% python3 -q
>>> import numpy as np
>>> np.set_printoptions(precision=3, suppress=True, linewidth=100, legacy="1.25")
>>> rnd = lambda a: np.round(a, 3) + 0
>>> mat = np.load("data.npy")
>>> mat
array([[-1,  1,  2],
       [-1,  1,  0],
       [ 3, -3,  0],
       [-3,  3, -1],
       [ 3, -3, -2]])
>>> # looks like rank 2
>>> np.abs(np.diag(np.linalg.qr(mat)[1])) > 1e-9
array([ True, False,  True])
>>> rnd(mat @ np.linalg.pinv(mat) @ mat)
array([[-1.,  1.,  2.],
       [-1.,  1.,  0.],
       [ 3., -3.,  0.],
       [-3.,  3., -1.],
       [ 3., -3., -2.]])
>>> other = mat / np.linalg.norm(mat, axis=1, keepdims=True)
>>> C2 = other @ other.T
>>> rnd(np.degrees(np.arccos(np.clip(C2[4, 2], -1, 1))))
25.239
>>> (np.abs(C2) > 0.9).astype(int)
array([[1, 0, 0, 0, 0],
       [0, 1, 1, 1, 1],
       [0, 1, 1, 1, 1],
       [0, 1, 1, 1, 0],
       [0, 1, 1, 0, 1]])
>>> rnd(np.linalg.norm(other, axis=1))
array([1., 1., 1., 1., 1.])
>>> np.argwhere(np.triu(np.abs(C2) > 0.95, 1))
array([[1, 2],
       [1, 3],
       [2, 3]])
>>> W0 = np.maximum(np.array([[-9, -4],
...     [-8, -8],
...     [-2, -4],
...     [-1, -1],
...     [9, 5],
...     [5, -3],
...     [-9, 8],
...     [5, -3],
...     [2, 2],
...     [4, 0],
...     [9, -2],
...     [0, -8]]) @ np.array([[4, 3, 5, 4], [3, 1, 4, 4]]) + np.array([3, 2, 3, 0]), 0)
>>> W0
array([[ 0,  0,  0,  0],
       [ 0,  0,  0,  0],
       [ 0,  0,  0,  0],
       [ 0,  0,  0,  0],
       [54, 34, 68, 56],
       [14, 14, 16,  8],
       [ 0,  0,  0,  0],
       [14, 14, 16,  8],
       [17, 10, 21, 16],
       [19, 14, 23, 16],
       [33, 27, 40, 28],
       [ 0,  0,  0,  0]])
>>> cen = W0 - W0.mean(axis=0)
>>> U, sig, vt = np.linalg.svd(cen, full_matrices=False)
>>> print(np.searchsorted(np.cumsum(sig ** 2) / (sig ** 2).sum(), 0.9) + 1)
1
>>> print(rnd((sig ** 2).sum() ** 2 / (sig ** 4).sum()))
1.022
>>> np.abs(vt[0]).argmax()
2
>>> (np.sign(U[:, 0]) == np.sign(U[0, 0])).astype(int)
array([1, 1, 1, 1, 0, 0, 1, 0, 0, 0, 0, 1])
>>> m1 = np.load("w.npy")
>>> m1
array([[ 0.343,  4.013,  1.707,  6.834],
       [ 9.84 ,  0.519,  0.06 , -0.437],
       [ 1.268, -7.589, -1.074,  4.81 ]])
>>> rnd(np.linalg.norm(m1, 2))
10.0
>>> rnd(m1[2] @ m1[0])
1.018
>>> rnd(np.linalg.norm(m1[2] - m1[0]))
12.136
>>> rnd(np.linalg.norm(m1, 1)), rnd(np.linalg.norm(m1, np.inf))
(12.121, 14.741)
>>> t = np.radians(180)
>>> Rm = np.eye(4)
>>> Rm[2, 2] = Rm[3, 3] = np.cos(t)
>>> Rm[2, 3], Rm[3, 2] = -np.sin(t), np.sin(t)
>>> print(rnd(Rm))
[[ 1.  0.  0.  0.]
 [ 0.  1.  0.  0.]
 [ 0.  0. -1.  0.]
 [ 0.  0.  0. -1.]]
>>> other = m1 @ Rm.T
>>> np.allclose(m1 @ m1.T, other @ other.T)
True
>>> print(rnd(np.abs(other - m1).max(axis=0)))
[ 0.     0.     3.414 13.668]
>>> rnd(other)
array([[ 0.343,  4.013, -1.707, -6.834],
       [ 9.84 ,  0.519, -0.06 ,  0.437],
       [ 1.268, -7.589,  1.074, -4.81 ]])
>>> rnd(np.linalg.det(Rm)), np.trace(Rm)
(1.0, 0.0)
>>> rnd(np.linalg.svd(m1, compute_uv=False)), rnd(np.linalg.svd(other, compute_uv=False))
(array([10. ,  9. ,  8.1]), array([10. ,  9. ,  8.1]))
>>> U, sig, vt = np.linalg.svd(W0)
>>> vecs = vt[:(sig > 1e-8).sum()]
>>> rng = np.random.default_rng(751743)
>>> x = W0[11] + 4 * W0[7] + rng.integers(2) * np.eye(4)[2]
>>> x
array([56., 56., 65., 32.])
>>> rnd(np.linalg.norm(x - vecs.T @ vecs @ x))
0.696
>>> print(rnd(np.diag(vecs.T @ vecs)))
[0.515 1.    0.515 0.97 ]
>>> u = np.array([2, -1])
>>> rnd(np.convolve(m1[2], u))
array([  2.536, -16.446,   5.441,  10.694,  -4.81 ])
>>> rnd(np.array([np.convolve(row, u, "same") for row in m1]))
array([[  0.686,   7.683,  -0.599,  11.961],
       [ 19.68 ,  -8.802,  -0.399,  -0.934],
       [  2.536, -16.446,   5.441,  10.694]])
>>> x = np.array([0, -5, 4, 0])
>>> a = np.maximum(m1 @ x, 0)
>>> m1 * (a > 1e-9)[:, None]
array([[ 0.   ,  0.   ,  0.   ,  0.   ],
       [ 0.   ,  0.   ,  0.   , -0.   ],
       [ 1.268, -7.589, -1.074,  4.81 ]])
>>> rnd(m1.T @ a)
array([  42.667, -255.362,  -36.139,  161.852])
